$ python3 -q
>>> import numpy as np
>>> import numpy.linalg as la
>>> np.set_printoptions(suppress=True, linewidth=120)
>>> M2 = np.array([[3, 3], [-5, -3]])
>>> m1 = np.kron(np.eye(2, dtype=int), M2)
>>> m1
array([[ 3,  3,  0,  0],
       [-5, -3,  0,  0],
       [ 0,  0,  3,  3],
       [ 0,  0, -5, -3]])
>>> np.einsum("ij,ji->", m1, m1)
np.int64(-24)
>>> round(float(la.det(m1.T)), 4)
36.0
>>> round(la.det(2 * m1), 4), np.round(la.det(m1), 4)
(np.float64(576.0), np.float64(36.0))
>>> np.round(la.eigvals(m1), 4)
array([-0.+2.4495j, -0.-2.4495j, -0.+2.4495j, -0.-2.4495j])
>>> np.einsum("ii->", m1)
np.int64(0)
>>> np.kron(np.eye(2, dtype=int), m1)
array([[ 3,  3,  0,  0,  0,  0,  0,  0],
       [-5, -3,  0,  0,  0,  0,  0,  0],
       [ 0,  0,  3,  3,  0,  0,  0,  0],
       [ 0,  0, -5, -3,  0,  0,  0,  0],
       [ 0,  0,  0,  0,  3,  3,  0,  0],
       [ 0,  0,  0,  0, -5, -3,  0,  0],
       [ 0,  0,  0,  0,  0,  0,  3,  3],
       [ 0,  0,  0,  0,  0,  0, -5, -3]])
>>> M2 = m1[0, 0] * m1[1:] - np.outer(m1[1:, 0], m1[0])
>>> print(M2)
[[  0   6   0   0]
 [  0   0   9   9]
 [  0   0 -15  -9]]
>>> la.matrix_rank(M2), la.matrix_rank(m1)
(np.int64(3), np.int64(4))
>>> u = np.array([2, -1, 1, -2])
>>> M2 = m1 + np.outer(u, np.eye(4)[1])
>>> la.matrix_rank(la.inv(M2) - la.inv(m1), tol=1e-8)
np.int64(1)
>>> M2
array([[ 3.,  5.,  0.,  0.],
       [-5., -4.,  0.,  0.],
       [ 0.,  1.,  3.,  3.],
       [ 0., -2., -5., -3.]])
>>> rng = np.random.default_rng(2)
>>> lab = rng.permutation(4)
>>> M2 = m1[:, lab] * rng.choice([-1, 1], 4)
>>> print(M2)
[[ 0  0  3 -3]
 [ 0  0 -5  3]
 [-3 -3  0  0]
 [ 3  5  0  0]]
>>> Uu, _, VT = la.svd(m1.T @ M2)
>>> np.round(Uu @ VT, 4) + 0
array([[ 0.,  0.,  1.,  0.],
       [ 0.,  0.,  0., -1.],
       [ 0., -1.,  0.,  0.],
       [-1.,  0.,  0.,  0.]])
>>> np.round(la.lstsq(m1, M2)[0], 4) + 0
array([[ 0.,  0.,  1.,  0.],
       [ 0.,  0.,  0., -1.],
       [ 0., -1.,  0.,  0.],
       [-1.,  0.,  0.,  0.]])
>>> lab
array([3, 2, 0, 1])
>>> M2 = np.array([[1, -2], [0, -2], [0, 2], [-1, 1], [1, -2], [0, 2], [2, 1]])
>>> Z = np.array([[2, 5, 4], [-1, 3, 1]])
>>> W0 = M2 @ Z
>>> W0
array([[ 4, -1,  2],
       [ 2, -6, -2],
       [-2,  6,  2],
       [-3, -2, -3],
       [ 4, -1,  2],
       [-2,  6,  2],
       [ 3, 13,  9]])
>>> np.allclose(W0[:-1].T @ la.lstsq(W0[:-1].T, W0[-1])[0], W0[-1])
True
>>> print(np.unique(W0.round(6), axis=0).shape)
(5, 3)
>>> np.abs(np.diag(la.qr(W0)[1])) > 1e-9
array([ True,  True, False])
>>> Uu, s, VT = la.svd(W0)
>>> np.argmax(s[:-1] / (s[1:] + 1e-6)) + 1
np.int64(2)
>>> s.round(4) + 0
array([19.3763,  8.9196,  0.    ])
>>> M2 = Uu[:, :2] @ np.diag(s[:2]) @ VT[:2]
>>> round(np.abs(W0 - M2).max(), 4)
np.float64(0.0)
>>> la.matrix_rank(W0, rtol=0.05)
np.int64(2)
>>> la.matrix_rank(M2)
np.int64(2)
>>> M2.round(4)
array([[ 4., -1.,  2.],
       [ 2., -6., -2.],
       [-2.,  6.,  2.],
       [-3., -2., -3.],
       [ 4., -1.,  2.],
       [-2.,  6.,  2.],
       [ 3., 13.,  9.]])
